$ ipython --no-banner

In [1]: import numpy as np

In [2]: np.set_printoptions(suppress=True, linewidth=100)

In [3]: A2 = np.array([[-2, -3, -1, -2], [-4, -5, 3, 4], [1, -5, -2, -2], [3, -4, -5, -2]])

In [4]: M = np.triu(A2, 1)

In [5]: print(M)
[[ 0 -3 -1 -2]
 [ 0  0  3  4]
 [ 0  0  0 -2]
 [ 0  0  0  0]]

In [6]: # triangular, det is the product of the diagonal

In [7]: left, sv, vt = np.linalg.svd(M)

In [8]: V = vt[:(sv > 1e-8).sum()]

In [9]: rng = np.random.default_rng(459)

In [10]: x = M[1] + -3 * M[0] + rng.integers(2) * np.eye(4)[2]

In [11]: x
Out[11]: array([ 0.,  9.,  6., 10.])

In [12]: np.round(np.diag(V.T @ V), 2)
Out[12]: array([0., 1., 1., 1.])

In [13]: round(float(np.linalg.norm(x - V.T @ V @ x)), 2)
Out[13]: 0.0

In [14]: np.round(V.T @ V, 2) + 0
Out[14]: 
array([[0., 0., 0., 0.],
       [0., 1., 0., 0.],
       [0., 0., 1., 0.],
       [0., 0., 0., 1.]])

In [15]: np.allclose(V.T @ V @ x, x)
Out[15]: True

In [16]: print((M + M.T) / 2)
[[ 0.  -1.5 -0.5 -1. ]
 [-1.5  0.   1.5  2. ]
 [-0.5  1.5  0.  -1. ]
 [-1.   2.  -1.   0. ]]

In [17]: np.linalg.matrix_power(M, 4)
Out[17]: 
array([[0, 0, 0, 0],
       [0, 0, 0, 0],
       [0, 0, 0, 0],
       [0, 0, 0, 0]])

In [18]: np.allclose(M, M.T)
Out[18]: False

In [19]: print(np.round(np.sort(np.abs(np.linalg.eigvals(M))), 2))
[0. 0. 0. 0.]

In [20]: np.allclose(M @ M.T, M.T @ M)
Out[20]: False

In [21]: (M - M.T) / 2
Out[21]: 
array([[ 0. , -1.5, -0.5, -1. ],
       [ 1.5,  0. ,  1.5,  2. ],
       [ 0.5, -1.5,  0. , -1. ],
       [ 1. , -2. ,  1. ,  0. ]])

In [22]: left, sv, vt = np.linalg.svd(M)

In [23]: np.argmax(sv[:-1] / (sv[1:] + 1e-6)) + 1
Out[23]: np.int64(3)

In [24]: sv.round(2)
Out[24]: array([5.87, 2.7 , 1.14, 0.  ])

In [25]: A2 = left[:, :3] @ np.diag(sv[:3]) @ vt[:3]

In [26]: round(np.linalg.norm(M - A2) / np.linalg.norm(M), 2)
Out[26]: np.float64(0.0)

In [27]: np.linalg.matrix_rank(A2)
Out[27]: np.int64(3)

In [28]: np.round(np.linalg.norm(M - A2, 2), 2), sv[3]
Out[28]: (np.float64(0.0), np.float64(0.0))

In [29]: print(A2.round(2) + 0)
[[ 0. -3. -1. -2.]
 [ 0.  0.  3.  4.]
 [ 0.  0.  0. -2.]
 [ 0.  0.  0.  0.]]

In [30]: print(round(np.abs(M - A2).max(), 2))
0.0

In [31]: np.linalg.matrix_rank(M, rtol=0.05)
Out[31]: np.int64(3)

In [32]: feats = np.loadtxt("data.csv", delimiter=",")

In [33]: feats.round(2)
Out[33]: 
array([[-1.13, -0.31,  0.2 ,  0.62, -1.28, -0.76,  0.01],
       [-0.62, -0.5 ,  0.7 ,  0.14, -0.14,  1.65,  0.32],
       [-0.31, -0.87, -0.06,  0.7 ,  1.13, -0.52,  1.06],
       [-1.23, -0.27, -0.89, -1.15,  0.44,  0.03, -0.32],
       [ 0.82, -1.42, -0.86, -0.14, -0.71,  0.2 , -0.02],
       [ 0.1 , -0.9 ,  1.25, -0.46,  0.39, -0.5 , -1.  ],
       [ 0.21,  0.04,  0.61, -1.25, -0.47, -0.35,  1.29]])

In [34]: np.round(feats.T @ feats, 2) + 0
Out[34]: 
array([[4., 0., 0., 0., 0., 0., 0.],
       [0., 4., 0., 0., 0., 0., 0.],
       [0., 0., 4., 0., 0., 0., 0.],
       [0., 0., 0., 4., 0., 0., 0.],
       [0., 0., 0., 0., 4., 0., 0.],
       [0., 0., 0., 0., 0., 4., 0.],
       [0., 0., 0., 0., 0., 0., 4.]])

In [35]: np.round(np.linalg.svd(feats, compute_uv=False), 2)
Out[35]: array([2., 2., 2., 2., 2., 2., 2.])

In [36]: feats[2] @ feats[4]
Out[36]: np.float64(0.0)

In [37]: round(np.linalg.norm(feats, 2), 2)
Out[37]: np.float64(2.0)

In [38]: round(float(np.linalg.norm(feats[2] - feats[4])), 2)
Out[38]: 2.83

In [39]: np.round(np.linalg.norm(feats, 1), 2), round(float(np.linalg.norm(feats, np.inf)), 2)
Out[39]: (np.float64(4.57), 4.64)

In [40]: np.round(np.linalg.norm(feats) ** 2 / np.linalg.norm(feats, 2) ** 2, 2)
Out[40]: np.float64(7.0)

In [41]: print(round(np.linalg.norm(feats[2], 1), 2), np.round(np.linalg.norm(feats[2], np.inf), 2))
4.64 1.13

In [42]: print(np.round(np.linalg.norm(feats, axis=0), 2))
[2. 2. 2. 2. 2. 2. 2.]
